>>> import numpy as np
>>> from numpy import linalg as LA
>>> np.set_printoptions(precision=2, suppress=True, linewidth=100, sign=" ")
>>> J = np.load("x.npy")
>>> J
array([[ 0.83,  0.36,  0.12],
       [ 0.36,  0.15,  0.05],
       [ 0.12,  0.05,  0.02]])
>>> out = np.array([[5, -1, 1], [-3, 1, -2], [0, -3, 4]])
>>> LA.matrix_rank(np.vstack([J, out.T]))
np.int64(3)
>>> np.vstack([J, out.T]).shape
(6, 3)
>>> np.einsum("ij->j", J)
array([ 1.31,  0.56,  0.19])
>>> Uu, sv, Vt = LA.svd(J)
>>> evecs = Vt[:(sv > 1e-8).sum()]
>>> rng = np.random.default_rng(2498)
>>> x = J[2] + 5 * J[1] + rng.integers(2) * np.eye(3)[1]
>>> x
array([ 1.9 ,  1.81,  0.27])
>>> round(LA.norm(x - evecs.T @ evecs @ x), 2)
np.float64(0.92)
>>> ang = np.radians(15)
>>> R = np.eye(3)
>>> R[1, 1] = R[0, 0] = np.cos(ang)
>>> R[1, 0], R[0, 1] = -np.sin(ang), np.sin(ang)
>>> R
array([[ 0.97,  0.26,  0.  ],
       [-0.26,  0.97,  0.  ],
       [ 0.  ,  0.  ,  1.  ]])
>>> out = J @ R.T
>>> out
array([[ 0.89,  0.13,  0.12],
       [ 0.38,  0.06,  0.05],
       [ 0.13,  0.02,  0.02]])
>>> np.abs(out - J).max(axis=0)
array([ 0.06,  0.23,  0.  ])
>>> round(float(LA.det(R)), 2), round(float(np.trace(R)), 2)
(1.0, 2.93)
>>> np.allclose(LA.norm(J, axis=1), LA.norm(out, axis=1))
True
>>> x = np.array([-2, 1, -1])
>>> np.eye(3) - J
array([[ 0.17, -0.36, -0.12],
       [-0.36,  0.85, -0.05],
       [-0.12, -0.05,  0.98]])
>>> LA.eigvalsh(2 * J - np.eye(3))
array([-1., -1.,  1.])
>>> J @ x
array([-1.42, -0.61, -0.2 ])
>>> round(float((x - J @ x) @ (J @ x)), 2)
0.0
>>> E = np.load("mat.npy")
>>> E
array([[  3.07,   8.91,   9.08, -17.97, -15.1 ],
       [  6.06,  17.87,  18.05,  20.91,  27.06],
       [ -2.88,  -8.97,  -9.08,  -0.04,  -3.02]])
>>> Uu, sv, Vt = LA.svd(E)
>>> np.argmax(sv[:-1] / (sv[1:] + 1e-6)) + 1
np.int64(2)
>>> out = Uu[:, :2] @ np.diag(sv[:2]) @ Vt[:2]
>>> np.round(np.abs(E - out).max(), 2)
np.float64(0.14)
>>> LA.matrix_rank(out)
np.int64(2)
>>> out
array([[  3.02,   8.92,   9.09, -17.97, -15.1 ],
       [  6.02,  17.88,  18.06,  20.91,  27.06],
       [ -3.02,  -8.94,  -9.06,  -0.03,  -3.03]])
>>> out = np.array([[0, 1], [1, 2]])
>>> cent = np.kron(out, E)
>>> round(float(LA.norm(cent, 2)), 2), np.round(LA.norm(out, 2) * LA.norm(E, 2), 2)
(109.95, np.float64(109.95))
>>> LA.matrix_rank(cent)
np.int64(6)
>>> r0 = np.array([2, 0, 3])
>>> np.cross(E[1, :3], E[0, :3])
array([ 1.43,  0.39, -0.87])
>>> np.correlate(E[1], E[0], "full")
array([ -91.51, -378.74, -538.65, -423.85, -442.64,  -80.72,  487.43,  305.3 ,   83.07])
>>> np.polyval(r0, E[1])
array([   76.45,   641.67,   654.61,   877.46,  1467.49])
>>> np.convolve(E[1], r0)
array([  12.12,   35.74,   54.28,   95.43,  108.27,   62.73,   81.18])
>>> Uu, sv, Vt = LA.svd(E, full_matrices=False)
>>> np.round(Vt @ Vt.T, 2) + 0
array([[ 1.,  0.,  0.],
       [ 0.,  1.,  0.],
       [ 0.,  0.,  1.]])
>>> Uu.shape, sv.shape, Vt.shape
((3, 3), (3,), (3, 5))
>>> np.abs(Vt[0])
array([ 0.12,  0.35,  0.35,  0.54,  0.67])
>>> np.allclose(Uu * sv @ Vt, E)
True
>>> (sv > 1e-8).sum()
np.int64(3)
>>> np.argsort(-LA.norm(E, axis=0).round(6), kind="stable")[:3]
array([ 4,  3,  2])
>>> [round(float(x), 2) for x in LA.svd(E, compute_uv=False)[:3]]
[45.54, 26.07, 0.16]
>>> K = np.load("arr.npy")
>>> K
array([[ -5,  -6,  -6,   4,  -7],
       [  2, -47,   7,   3,   8],
       [  2,  -5,  12,  -8,  -5],
       [  3,  -7,   3,  22,   3],
       [ -4,  -3,   5,  -6,  23]])
>>> hat = np.triu(np.array([[-1, -1, 2, 2, -2],
...     [1, 0, -1, 0, 1],
...     [0, -2, -2, -1, 1],
...     [0, 1, 1, 0, 0],
...     [0, 0, 0, 2, 0]]), 1) + np.eye(5)
>>> out = hat @ K @ LA.inv(hat)
>>> hat @ K - K @ hat
array([[ 16.,  24.,  17.,  41., -56.],
       [ -6.,   4., -58.,   5.,  72.],
       [ -7.,   6.,  -7., -20.,  17.],
       [  0.,   3., -13.,  -3.,  10.],
       [  0.,  -4.,   5.,  13., -10.]])
>>> LA.matrix_rank(out)
np.int64(5)
>>> def softmax(z):
...     e = np.exp(z - z.max(axis=-1, keepdims=True))
...     return e / e.sum(axis=-1, keepdims=True)
... 
>>> softmax(J).sum(axis=1)
array([ 1.,  1.,  1.])
>>> softmax(J[2] + 3)
array([ 0.35,  0.33,  0.32])
>>> softmax(J[2])
array([ 0.35,  0.33,  0.32])
>>> scores = J @ J.T / np.sqrt(3)
>>> softmax(scores + np.triu(np.full(scores.shape, -np.inf), 1))
array([[ 1.  ,  0.  ,  0.  ],
       [ 0.53,  0.47,  0.  ],
       [ 0.34,  0.33,  0.32]])
>>> softmax(scores)[2] @ J
array([ 0.44,  0.19,  0.06])
>>> softmax(scores).round(6).argmax(axis=1)
array([ 0,  0,  0])
>>> arr = np.loadtxt("block7.csv", delimiter=",")
>>> arr
array([[ 5.,  5.,  5.],
       [ 5.,  5.,  5.],
       [ 5.,  5.,  5.]])
>>> LA.matrix_rank(arr, rtol=0.1)
np.int64(1)
>>> np.argsort(-LA.norm(arr, axis=0).round(6), kind="stable")[:3]
array([ 0,  1,  2])
>>> np.round(LA.norm(arr, 2) / LA.norm(arr), 2)
np.float64(1.0)
>>> hat = np.triu(np.array([[2, 1, 0], [1, 2, 1], [2, 1, 2]]), 1) + np.eye(3)
>>> out = hat @ arr @ LA.inv(hat)
>>> np.poly(out)
array([  1., -15.,   0.,   0.])
>>> ang = np.radians(15)
>>> R = np.eye(3)
>>> R[0, 0] = R[1, 1] = np.cos(ang)
>>> R[0, 1], R[1, 0] = -np.sin(ang), np.sin(ang)
>>> R
array([[ 0.97, -0.26,  0.  ],
       [ 0.26,  0.97,  0.  ],
       [ 0.  ,  0.  ,  1.  ]])
>>> out = arr @ R.T
>>> np.abs(out - arr).max(axis=0)
array([ 1.46,  1.12,  0.  ])
>>> np.round(LA.det(R), 2), np.round(np.trace(R), 2)
(np.float64(1.0), np.float64(2.93))
>>> np.allclose(LA.norm(arr, axis=1), LA.norm(out, axis=1))
True
>>> out
array([[ 3.54,  6.12,  5.  ],
       [ 3.54,  6.12,  5.  ],
       [ 3.54,  6.12,  5.  ]])
>>> cent = np.array([[0, 0, 4, 2], [1, 3, 0, 1], [1, 5, 1, 2], [5, 5, 0, 4]])
>>> W0 = (rng.random((17, 4)) < 0.25) @ cent
>>> W0
array([[  1,   5,   1,   2],
       [  0,   0,   0,   0],
       [  0,   0,   0,   0],
       [  1,   3,   0,   1],
       [  0,   0,   0,   0],
       [  0,   0,   0,   0],
       [  0,   0,   0,   0],
       [  6,  10,   1,   6],
       [  5,   5,   0,   4],
       [  0,   0,   0,   0],
       [  6,  10,   5,   8],
       [  0,   0,   0,   0],
       [  1,   5,   1,   2],
       [  0,   0,   0,   0],
       [  0,   0,   0,   0],
       [  0,   0,   0,   0],
       [  0,   0,   0,   0]])
>>> x = np.array([1, 1, 2, 4])
>>> rhs = W0 @ x
>>> LA.lstsq(W0, rhs)[0]
array([ 1.,  1.,  2.,  4.])
>>> LA.solve(W0.T @ W0, W0.T @ rhs)
array([ 1.,  1.,  2.,  4.])
>>> try:
...     LA.solve(W0, rhs)
... except LA.LinAlgError as e:
...     print(e)
... 
Last 2 dimensions of the array must be square
>>> np.round(LA.pinv(W0) @ W0, 2) + 0
array([[ 1.,  0.,  0.,  0.],
       [ 0.,  1.,  0.,  0.],
       [ 0.,  0.,  1.,  0.],
       [ 0.,  0.,  0.,  1.]])
>>> rhs
array([ 16,   0,   0,   8,   0,   0,   0,  42,  26,   0,  58,   0,  16,   0,   0,   0,   0])
>>> rhs = rhs + 0.3 * rng.normal(size=17)
>>> rhs
array([15.84,  0.45, -0.23,  7.81, -0.16, -0.03,  0.33, 41.97, 25.31,  0.19, 57.72,  0.33, 15.86,
       -0.47, -0.39, -0.07, -0.48])
>>> b, *_ = LA.lstsq(W0, rhs)
>>> np.round(W0.T @ (rhs - W0 @ b), 2) + 0
array([ 0.,  0.,  0.,  0.])
>>> np.round(LA.norm(rhs - W0 @ b), 2)
np.float64(1.19)
>>> b
array([ 0.31,  0.85,  1.54,  4.97])
>>> [round(float(LA.norm(LA.solve(W0.T @ W0 + lam * np.eye(4), W0.T @ rhs))), 2) for lam in (0, 1, 10, 100)]
[5.28, 4.23, 3.68, 2.92]
